$ python3 -q
>>> import numpy as np
>>> from numpy import linalg as LA
>>> np.set_printoptions(precision=2, suppress=True, linewidth=200)
>>> rnd = lambda a: np.round(a, 2) + 0
>>> A = np.load("mat.npy")
>>> print(A)
[[ 0.  0.  0.  0.  0.  0.  0.  5.]
 [ 0.  0.  0.  0.  0.  0.  0. -5.]
 [ 0.  0.  0.  0.  0.  0.  0. -5.]
 [ 0.  0.  0.  0.  0.  0.  0.  3.]
 [ 0.  0.  0.  0.  0.  0.  0. -1.]
 [ 0.  0.  0.  0.  0.  0.  0.  0.]
 [ 0.  0.  0.  0.  0.  0.  0. -4.]
 [ 5. -5. -5.  3. -1.  0. -4.  0.]]
>>> left, sv, Vt = LA.svd(A)
>>> print(np.argmax(sv[:-1] / (sv[1:] + 1e-6)) + 1)
2
>>> print(rnd(sv))
[10.05 10.05  0.    0.    0.    0.    0.    0.  ]
>>> out = left[:, :2] @ np.diag(sv[:2]) @ Vt[:2]
>>> print(rnd(out))
[[ 0.  0.  0.  0.  0.  0.  0.  5.]
 [ 0.  0.  0.  0.  0.  0.  0. -5.]
 [ 0.  0.  0.  0.  0.  0.  0. -5.]
 [ 0.  0.  0.  0.  0.  0.  0.  3.]
 [ 0.  0.  0.  0.  0.  0.  0. -1.]
 [ 0.  0.  0.  0.  0.  0.  0.  0.]
 [ 0.  0.  0.  0.  0.  0.  0. -4.]
 [ 5. -5. -5.  3. -1.  0. -4.  0.]]
>>> print(rnd(LA.norm(A - out) / LA.norm(A)))
0.0
>>> print(A @ A)
[[ 25. -25. -25.  15.  -5.   0. -20.   0.]
 [-25.  25.  25. -15.   5.   0.  20.   0.]
 [-25.  25.  25. -15.   5.   0.  20.   0.]
 [ 15. -15. -15.   9.  -3.   0. -12.   0.]
 [ -5.   5.   5.  -3.   1.   0.   4.   0.]
 [  0.   0.   0.   0.   0.   0.   0.   0.]
 [-20.  20.  20. -12.   4.   0.  16.   0.]
 [  0.   0.   0.   0.   0.   0.   0. 101.]]
>>> print(rnd(LA.det(A)))
0.0
>>> print(np.flatnonzero(LA.matrix_power((A != 0) + (A.T != 0) + np.eye(8), 8)[1]))
[0 1 2 3 4 6 7]
>>> r = LA.matrix_rank(A)
>>> print(r)
2
>>> null = LA.svd(A)[2][r:].T
>>> print(rnd(null @ null.T))
[[ 0.75  0.25  0.25 -0.15  0.05  0.    0.2   0.  ]
 [ 0.25  0.75 -0.25  0.15 -0.05  0.   -0.2   0.  ]
 [ 0.25 -0.25  0.75  0.15 -0.05  0.   -0.2   0.  ]
 [-0.15  0.15  0.15  0.91  0.03  0.    0.12  0.  ]
 [ 0.05 -0.05 -0.05  0.03  0.99  0.   -0.04  0.  ]
 [ 0.    0.    0.    0.    0.    1.    0.    0.  ]
 [ 0.2  -0.2  -0.2   0.12 -0.04  0.    0.84  0.  ]
 [ 0.    0.    0.    0.    0.    0.    0.    0.  ]]
>>> print([int(LA.matrix_rank(A[:i])) for i in range(1, len(A) + 1)])
[1, 1, 1, 1, 1, 1, 1, 2]
>>> evals, vecs = LA.eigh(A)
>>> print(rnd(np.abs(vecs[:, -1])))
[0.35 0.35 0.35 0.21 0.07 0.   0.28 0.71]
>>> print(rnd(evals))
[-10.05   0.     0.     0.     0.     0.     0.    10.05]
>>> print((evals > 1e-8).sum(), (evals < -1e-8).sum())
1 1
>>> print(np.abs(vecs[:, -1]).round(6).argmax())
7
>>> print(np.unique(evals.round(6) + 0, return_counts=True)[1])
[1 6 1]
>>> X = np.array([[-3, -4, 5, 1, 5, 1],
...     [4, 1, -1, -5, 3, 5],
...     [-5, 3, 3, -5, 4, 3],
...     [-1, 5, 3, 1, 0, -5],
...     [4, 3, -1, -2, -3, 0],
...     [5, 2, -4, 1, -2, 1]])
>>> print(X)
[[-3 -4  5  1  5  1]
 [ 4  1 -1 -5  3  5]
 [-5  3  3 -5  4  3]
 [-1  5  3  1  0 -5]
 [ 4  3 -1 -2 -3  0]
 [ 5  2 -4  1 -2  1]]
>>> O, vecs = LA.qr(X[:, :1])[0], LA.qr(X[:, 1:])[0]
>>> sv = LA.svd(O.T @ vecs, compute_uv=False)
>>> print((sv > 0.9).sum())
0
>>> print(rnd(LA.norm(O @ O.T - vecs @ vecs.T, 2)))
1.0
>>> print(rnd(np.degrees(np.arccos(sv.clip(0, 1)))))
[33.62]
>>> print(rnd(sv))
[0.83]
>>> sv = 5 * 0.9 ** np.arange(3)
>>> rng = np.random.default_rng(80853)
>>> E = rng.normal(size=(29, 3)) * rng.permutation(sv)
>>> print(rnd(E))
[[  1.69  -0.88   1.5 ]
 [  3.13   2.75  -4.11]
 [ -0.72   9.61   1.92]
 [-10.06  -1.42  -2.25]
 [  1.78   1.9    0.58]
 [ -7.49   8.19  -0.04]
 [  7.86  -4.02  -0.19]
 [  4.65   0.8    2.95]
 [ -2.34  -4.04  -5.11]
 [ -6.    -5.01   3.55]
 [-10.1    0.86  -3.57]
 [  0.19  -1.86 -11.25]
 [  2.18  -1.97  -6.35]
 [ -0.85  -1.01  -5.96]
 [  8.22  -2.24  -2.16]
 [ -1.13   4.84   3.57]
 [  2.18   1.04  -4.45]
 [  6.8    3.08   1.82]
 [ -2.74  -4.85   5.07]
 [ -3.94  -1.6   -5.8 ]
 [  7.75   2.47   7.14]
 [  5.65  -3.16  -0.31]
 [ -0.21   8.84  -4.55]
 [ -3.54  -7.56   2.59]
 [  4.26   3.3   -0.06]
 [ -0.92   0.17   7.11]
 [-12.77  -5.16   3.41]
 [  3.4    3.3   -0.38]
 [  4.09  -7.62   0.65]]
>>> z = E[:, 0] > np.median(E[:, 0])
>>> u = E[z].mean(axis=0) - E[~z].mean(axis=0)
>>> print((((E - E.mean(axis=0)) @ u > 0) == z).mean())
1.0
>>> print(np.argsort(-np.abs(u).round(6), kind="stable"))
[0 2 1]
>>> print(z.astype(int))
[1 1 0 0 1 0 1 1 0 0 0 0 1 0 1 0 1 1 0 0 1 1 0 0 1 0 0 1 1]
>>> x0 = np.array([-2, 2, 2, 1, -1, 2])
>>> y = X @ x0
>>> beta, lr = np.zeros(6), 1 / LA.norm(X, 2) ** 2
>>> for i in range(60):
...     beta -= lr * X.T @ (X @ beta - y)
...     if i % 10 == 0: print(i, round(LA.norm(X @ beta - y), 2))
... 
0 9.53
10 3.6
20 3.17
30 2.96
40 2.8
50 2.64
>>> print(rnd(beta))
[-1.94  1.35  0.94 -0.16 -0.07  0.38]
>>> print(rnd(LA.cond(X)))
13.57
>>> O, vecs = LA.qr(E[:, :1])[0], LA.qr(E[:, 1:])[0]
>>> sv = LA.svd(O.T @ vecs, compute_uv=False)
>>> print(rnd(np.degrees(np.arccos(sv.clip(0, 1)))))
[84.51]
>>> def softmax(z):
...     e = np.exp(z - z.max(axis=-1, keepdims=True))
...     return e / e.sum(axis=-1, keepdims=True)
... 
>>> print(rnd(softmax(E[17] + -2)))
[0.97 0.02 0.01]
>>> print(rnd(softmax(E).sum(axis=1)))
[1. 1. 1. 1. 1. 1. 1. 1. 1. 1. 1. 1. 1. 1. 1. 1. 1. 1. 1. 1. 1. 1. 1. 1. 1. 1. 1. 1. 1.]
>>> S = E @ E.T / np.sqrt(3)
>>> print(rnd(softmax(S)[17] @ E))
[7.75 2.47 7.14]
